% python3 -q
>>> import numpy as np
>>> from numpy import linalg as LA
>>> np.set_printoptions(suppress=True, linewidth=120)
>>> def tidy(a):
...     return np.round(a, 1) + 0
... 
>>> data = np.array([[2, 4, 4, 0, 2], [-2, -4, -4, 0, -2], [1, 2, 2, 0, 1]])
>>> print([round(float(x), 1) for x in LA.svd(data, compute_uv=False)[:3]])
[9.5, 0.0, 0.0]
>>> LA.matrix_rank(data, rtol=0.1)
np.int64(1)
>>> np.argsort(-LA.norm(data, axis=0).round(6), kind="stable")[:3]
array([1, 2, 0])
>>> C2 = data.T @ data
>>> print(C2)
[[ 9 18 18  0  9]
 [18 36 36  0 18]
 [18 36 36  0 18]
 [ 0  0  0  0  0]
 [ 9 18 18  0  9]]
>>> Uu, sigma, VT = LA.svd(data)
>>> tidy(sigma)
array([9.5, 0. , 0. ])
>>> other = Uu[:, :1] @ np.diag(sigma[:1]) @ VT[:1]
>>> print(LA.matrix_rank(data, rtol=0.05))
1
>>> tidy(other)
array([[ 2.,  4.,  4.,  0.,  2.],
       [-2., -4., -4.,  0., -2.],
       [ 1.,  2.,  2.,  0.,  1.]])
>>> r = LA.matrix_rank(data)
>>> r
np.int64(1)
>>> null = LA.svd(data)[2][r:].T
>>> print([int(LA.matrix_rank(data[:, :j + 1])) for j in range(5)])
[1, 1, 1, 1, 1]
>>> null.shape
(5, 4)
>>> np.allclose(data @ null, 0)
True
>>> tidy(null @ null.T)
array([[ 0.9, -0.2, -0.2,  0. , -0.1],
       [-0.2,  0.6, -0.4,  0. , -0.2],
       [-0.2, -0.4,  0.6,  0. , -0.2],
       [ 0. ,  0. ,  0. ,  1. ,  0. ],
       [-0.1, -0.2, -0.2,  0. ,  0.9]])
>>> print(tidy(data @ null))
[[0. 0. 0. 0.]
 [0. 0. 0. 0.]
 [0. 0. 0. 0.]]
>>> arr = np.load("sample15.npy")
>>> arr
array([[-8, -9,  1, -6, -2],
       [ 0,  3,  8, -5, -7],
       [ 0,  0,  2, -5, -8],
       [ 0,  0,  0,  2,  9],
       [ 0,  0,  0,  0, -4]])
>>> evals, vecs = LA.eig(arr)
>>> print(np.prod(evals))
384.0
>>> arr @ vecs[:, 0] - evals[0] * vecs[:, 0]
array([0., 0., 0., 0., 0.])
>>> evals
array([-8.,  3.,  2.,  2., -4.])
>>> tidy(np.sort(LA.eigvals(LA.inv(arr))))
array([-0.2, -0.1,  0.3,  0.5,  0.5])
>>> print((arr + arr.T) / 2)
[[-8.  -4.5  0.5 -3.  -1. ]
 [-4.5  3.   4.  -2.5 -3.5]
 [ 0.5  4.   2.  -2.5 -4. ]
 [-3.  -2.5 -2.5  2.   4.5]
 [-1.  -3.5 -4.   4.5 -4. ]]
>>> (arr - arr.T) / 2
array([[ 0. , -4.5,  0.5, -3. , -1. ],
       [ 4.5,  0. ,  4. , -2.5, -3.5],
       [-0.5, -4. ,  0. , -2.5, -4. ],
       [ 3. ,  2.5,  2.5,  0. ,  4.5],
       [ 1. ,  3.5,  4. , -4.5,  0. ]])
>>> tidy(LA.det(arr))
np.float64(384.0)
>>> tidy(np.abs(LA.eigvals(arr)).max())
np.float64(8.0)
>>> tidy(LA.norm(arr))
np.float64(23.0)
>>> print(LA.matrix_rank(arr))
5
>>> print(np.unravel_index(np.abs(arr).argmax(), arr.shape))
(np.int64(0), np.int64(1))
>>> W0 = np.loadtxt("m.csv", delimiter=",")
>>> W0
array([[5., 3., 3., 0., 0.],
       [1., 5., 1., 0., 0.],
       [4., 4., 5., 0., 0.],
       [0., 0., 0., 4., 3.],
       [0., 0., 0., 2., 0.]])
>>> evals, vecs = LA.eig(W0)
>>> tidy(evals)
array([ 9.9,  1.5,  3.6,  5.2, -1.2])
>>> tidy(W0 @ vecs[:, 0] - evals[0] * vecs[:, 0])
array([0., 0., 0., 0., 0.])
>>> tidy(np.sort(LA.eigvals(LA.inv(W0))))
array([-0.9,  0.1,  0.2,  0.3,  0.7])
>>> tidy(np.prod(evals))
np.float64(-324.0)
>>> rng = np.random.default_rng(792)
>>> idx = rng.permutation(5)
>>> other = W0[:, idx] * rng.choice([-1, 1], 5)
>>> other
array([[-3.,  0., -5.,  0., -3.],
       [-5.,  0., -1.,  0., -1.],
       [-4.,  0., -4.,  0., -5.],
       [-0.,  4., -0.,  3., -0.],
       [-0.,  2., -0.,  0., -0.]])
>>> Uu, _, VT = LA.svd(W0.T @ other)
>>> idx
array([1, 3, 0, 4, 2])
>>> print(tidy(Uu @ VT))
[[ 0.  0. -1.  0.  0.]
 [-1.  0.  0.  0.  0.]
 [ 0.  0.  0.  0. -1.]
 [ 0.  1.  0.  0.  0.]
 [ 0.  0.  0.  1.  0.]]
>>> E = np.loadtxt("arr.csv", delimiter=",")
>>> print(E)
[[2. 1. 0. 0. 0. 0.]
 [0. 2. 1. 0. 0. 0.]
 [0. 0. 2. 1. 0. 0.]
 [0. 0. 0. 2. 1. 0.]
 [0. 0. 0. 0. 2. 1.]
 [0. 0. 0. 0. 0. 2.]]
>>> LA.matrix_rank(E - E[0, 0] * np.eye(6))
np.int64(5)
>>> [int(LA.matrix_rank(LA.matrix_power(E, p))) for p in range(1, 7)]
[6, 6, 6, 6, 6, 6]
>>> feats = np.loadtxt("test4.csv", delimiter=",")
>>> tidy(feats)
array([[ 1.8,  0.2,  0.2,  0.2,  0.1],
       [ 0.2,  1.7, -0.2, -0.2, -0.2],
       [ 0.2, -0.2,  1.8,  0. , -0.3],
       [ 0.2, -0.2,  0. ,  0.7,  0.8],
       [ 0.1, -0.2, -0.3,  0.8,  0.9]])
>>> Uu, sigma, VT = LA.svd(feats, full_matrices=False)
>>> print(tidy(Uu.T @ feats @ VT.T))
[[2. 0. 0. 0. 0.]
 [0. 2. 0. 0. 0.]
 [0. 0. 2. 0. 0.]
 [0. 0. 0. 1. 0.]
 [0. 0. 0. 0. 0.]]
>>> tidy(sigma)
array([2., 2., 2., 1., 0.])
>>> Uu.shape, sigma.shape, VT.shape
((5, 5), (5,), (5, 5))
>>> tidy(np.cumsum(sigma ** 2) / np.sum(sigma ** 2))
array([0.3, 0.6, 0.9, 1. , 1. ])
>>> np.allclose(Uu * sigma @ VT, feats)
True
>>> tidy(Uu.T @ Uu)
array([[1., 0., 0., 0., 0.],
       [0., 1., 0., 0., 0.],
       [0., 0., 1., 0., 0.],
       [0., 0., 0., 1., 0.],
       [0., 0., 0., 0., 1.]])
>>> tidy(VT @ VT.T)
array([[1., 0., 0., 0., 0.],
       [0., 1., 0., 0., 0.],
       [0., 0., 1., 0., 0.],
       [0., 0., 0., 1., 0.],
       [0., 0., 0., 0., 1.]])
>>> tidy(sigma / sigma[0])
array([1. , 1. , 1. , 0.5, 0. ])
>>> X = np.array([[4, 7, -9, 9, 2],
...     [4, 1, -3, 0, 0],
...     [-9, 8, 9, -2, 3],
...     [-1, 5, 8, 0, -9],
...     [6, -4, 9, -9, 4]])
>>> print(X)
[[ 4  7 -9  9  2]
 [ 4  1 -3  0  0]
 [-9  8  9 -2  3]
 [-1  5  8  0 -9]
 [ 6 -4  9 -9  4]]
>>> (X + X.T) / 2
array([[ 4. ,  5.5, -9. ,  4. ,  4. ],
       [ 5.5,  1. ,  2.5,  2.5, -2. ],
       [-9. ,  2.5,  9. ,  3. ,  6. ],
       [ 4. ,  2.5,  3. ,  0. , -9. ],
       [ 4. , -2. ,  6. , -9. ,  4. ]])
>>> X @ X
array([[ 128,    0,  -48,   36,  -92],
       [  47,    5,  -66,   42,   -1],
       [ -65,   -5,  149, -126,   39],
       [-110,   98,  -15,   56,  -14],
       [ -40,   49,    3,    0,  136]])
>>> np.allclose(X @ X.T, X.T @ X)
False
>>> np.trace(X)
np.int64(18)
>>> LA.matrix_power(X, 4)
array([[ 19224,   -740, -14112,  12672, -26664],
       [  5961,   4422, -13053,  12570,  -7627],
       [ -5940, -11207,  27658, -28380,  18864],
       [-14099,   5367,  -4305,   5182,   6749],
       [ -8452,   6894,   -459,    240,  22244]])
>>> tidy(np.sort(np.abs(LA.eigvals(X))))
array([ 5.1,  5.1, 10.5, 13.2, 13.9])
>>> (X - X.T) / 2
array([[ 0. ,  1.5,  0. ,  5. , -2. ],
       [-1.5,  0. , -5.5, -2.5,  2. ],
       [ 0. ,  5.5,  0. , -5. , -3. ],
       [-5. ,  2.5,  5. ,  0. ,  0. ],
       [ 2. , -2. ,  3. ,  0. ,  0. ]])
>>> J = np.array([[-1, 1, 0, 1], [0, -1, 1, 1]])
>>> J[-1] = J[0] + 2 * J[1]
>>> J
array([[-1,  1,  0,  1],
       [-1, -1,  2,  3]])
>>> f = np.array([-1, -1, 2])
>>> np.convolve(J[1], f)
array([ 1,  2, -3, -7,  1,  6])
>>> np.polyval(f, J[1])
array([  2,   2,  -4, -10])
>>> def softmax(z):
...     e = np.exp(z - z.max(axis=-1, keepdims=True))
...     return e / e.sum(axis=-1, keepdims=True)
... 
>>> print(tidy(softmax(J).sum(axis=1)))
[1. 1.]
>>> tidy(softmax(J[1]))
array([0. , 0. , 0.3, 0.7])
>>> scores = J @ J.T / np.sqrt(4)
>>> softmax(scores).round(6).argmax(axis=1)
array([0, 1])
>>> K = np.triu(rng.random((5, 5)) < 0.5, 1).astype(int)
>>> K = K + K.T
>>> K
array([[0, 0, 0, 1, 1],
       [0, 0, 0, 0, 1],
       [0, 0, 0, 1, 1],
       [1, 0, 1, 0, 1],
       [1, 1, 1, 1, 0]])
>>> np.argwhere(np.triu(K))
array([[0, 3],
       [0, 4],
       [1, 4],
       [2, 3],
       [2, 4],
       [3, 4]])
>>> print(np.trace(K @ K @ K) // 6)
2
>>> low = np.diag(K.sum(axis=1)) - K
>>> tidy(LA.eigvalsh(low))
array([0., 1., 2., 4., 5.])
>>> LA.matrix_rank(low)
np.int64(4)
>>> (LA.eigvalsh(low) < 1e-8).sum()
np.int64(1)
